$ ipython --no-banner

In [1]: import numpy as np

In [2]: from numpy import linalg as LA

In [3]: np.set_printoptions(precision=2, suppress=True, linewidth=120)

In [4]: rnd = lambda a: np.round(a, 2) + 0

In [5]: X = np.load("sample13.npy")

In [6]: X
Out[6]: 
array([[ 0,  0,  0,  0,  0,  0,  0,  0,  0,  2,  0,  0,  0,  0],
       [ 0,  0,  0,  0,  0,  0, -2,  0,  0,  0,  0,  0,  0,  0],
       [ 0,  0,  0,  0,  0,  0,  0,  0,  0,  0,  0,  0,  0,  0],
       [ 0,  0,  0,  0,  0,  0,  0,  0,  0,  0,  0,  0,  0,  0],
       [ 0,  0,  0,  0,  0,  1,  0,  0,  0,  0,  0,  0,  0,  0],
       [ 0,  0,  0,  0,  0,  0,  0,  0,  0,  0,  0,  0,  0,  0],
       [ 0,  2,  0,  0,  0,  0,  0,  0,  0,  0,  0,  0,  0,  0],
       [ 0,  0,  0,  0,  0,  0,  0,  0,  0,  0,  0,  1,  0,  0],
       [ 0,  0,  0,  0,  0,  0,  0,  0,  0,  0,  2,  0,  0,  0],
       [ 0,  0,  0,  0,  0,  0,  0,  0, -2,  0,  0,  0,  0,  0],
       [ 0,  0,  0,  0,  0,  0,  0,  0,  0,  0,  0,  0,  1,  0],
       [ 0,  0, -1,  0,  0,  0,  0,  0,  0,  0,  0,  0,  0,  0],
       [ 0,  0,  0,  0,  0,  0,  0, -1,  0,  0,  0,  0,  0,  0],
       [ 0,  0,  0,  0,  0,  0,  0,  0,  0,  0,  0,  0,  0,  0]])

In [7]: print(LA.cond(X) > 100)
True

In [8]: LA.matrix_rank(X, rtol=0.1)
Out[8]: np.int64(10)

In [9]: [round(float(x), 2) for x in LA.svd(X, compute_uv=False)[:3]]
Out[9]: [2.0, 2.0, 2.0]

In [10]: rnd(LA.norm(X, 2) / LA.norm(X))
Out[10]: np.float64(0.4)

In [11]: rng = np.random.default_rng(377)

In [12]: z = rng.permutation(14)

In [13]: z
Out[13]: array([ 6,  3,  2,  0,  4,  7,  5, 13,  1, 11,  8, 10, 12,  9])

In [14]: B = X[z][:, z]

In [15]: rnd(LA.det(B)), rnd(LA.det(X[z]))
Out[15]: (np.float64(0.0), np.float64(0.0))

In [16]: rnd(np.sort(np.abs(LA.eigvals(B))))
Out[16]: array([0., 0., 0., 0., 0., 0., 0., 0., 0., 0., 0., 0., 2., 2.])

In [17]: np.diag(B)
Out[17]: array([0, 0, 0, 0, 0, 0, 0, 0, 0, 0, 0, 0, 0, 0])

In [18]: print(np.trace(B))
0

In [19]: np.flatnonzero(LA.matrix_power((X != 0) + (X.T != 0) + np.eye(14), 14)[1])
Out[19]: array([1, 6])

In [20]: rnd(np.sort(LA.eigvals(X).real))
Out[20]: array([0., 0., 0., 0., 0., 0., 0., 0., 0., 0., 0., 0., 0., 0.])

In [21]: J = np.loadtxt("dump.csv", delimiter=",")

In [22]: J
Out[22]: 
array([[ 0.5, -1.2,  0. ,  0.6,  0.4],
       [-0.4, -0.4,  0.3,  0.9,  0.2],
       [-1.2,  0.3,  0.3,  1.2,  1.1],
       [ 0.6,  2.1, -3.3, -0.3,  2.7],
       [-0.2,  0.7,  0.5, -0.4, -1.1],
       [-0.5,  1.8,  0. , -0.7,  1.2],
       [-0.8, -0.1, -1.5, -0.1, -0.3],
       [-2.3,  1.4,  1.5,  0.6, -2.4],
       [ 0.2,  0.4, -0.3,  1.6, -2. ],
       [ 0.1,  1.5,  0.4, -0.2,  1.2],
       [-1. , -0.1,  0.3, -0.7,  0.2],
       [ 0.4, -0.3, -0.6, -0.8,  1. ],
       [ 0.8,  0.5, -0.1,  1. , -0.8],
       [ 1.2, -0.5, -0.2, -1.1, -0.5],
       [-2.3, -0.5, -1.9, -1.5, -2.1],
       [ 1.2,  1.8,  0.8, -1.1, -0.5],
       [ 1.3, -0.4,  0.6, -0.1, -0.1],
       [-0.2,  0.5,  1.4, -1.1,  1.3],
       [-0.3, -2.2, -1.3, -1.8, -0.7],
       [-0.7, -2.4, -0.9, -1.3,  0.3],
       [-2. ,  1.9, -0.4,  1.1, -1.1],
       [ 0.8, -0.2, -1.5, -0.9, -0.1],
       [-0.5,  1.4,  0.8, -0.1,  1.2],
       [ 0.1,  1.2, -1. , -0.3, -1. ],
       [ 0.2, -0.7,  1. ,  0.8,  0.1],
       [ 0.3,  1.1,  1.6, -0.1,  0.7],
       [ 0.2, -0.6,  0.2, -0.8, -1.2],
       [-1.9,  0.9,  0.2,  0.1, -1.3],
       [ 2.8,  1.5, -0.5,  0.5,  0.8],
       [-0.8, -0.7, -0.7, -1. , -0.7],
       [ 0.3,  0.5, -0.7,  1.4, -1.9],
       [ 0.3, -1.4, -0.5, -0.1,  0.6],
       [ 1.9,  0.4,  0.7, -0.6, -0.8],
       [-1.6, -0.3, -1.2,  0.6,  0.7],
       [ 0.4,  0.5, -1.3,  0.1,  0.8],
       [ 0.6, -0.7,  0.9, -1.1, -0.1],
       [ 2.7, -1.1, -0.5,  1.1,  0.2],
       [ 0.1, -0.5, -0.3,  1.4, -0.8],
       [-0.8, -0.2,  0.2, -0.5,  0.5]])

In [23]: cen = J - J.mean(axis=0)

In [24]: vecs = LA.svd(cen)[2][:4]

In [25]: B = cen - cen @ vecs.T @ vecs

In [26]: LA.norm(B, axis=1).round(6).argmax()
Out[26]: np.int64(15)

In [27]: rnd(np.cov(cen @ vecs.T, rowvar=False))
Out[27]: 
array([[1.64, 0.  , 0.  , 0.  ],
       [0.  , 1.39, 0.  , 0.  ],
       [0.  , 0.  , 1.12, 0.  ],
       [0.  , 0.  , 0.  , 0.86]])

In [28]: rnd(LA.norm(B) / LA.norm(cen))
Out[28]: np.float64(0.33)

In [29]: rnd(np.diag(vecs.T @ vecs))
Out[29]: array([0.94, 0.81, 0.98, 0.44, 0.83])

In [30]: rnd(B.std(axis=0))
Out[30]: array([0.2 , 0.34, 0.11, 0.59, 0.32])
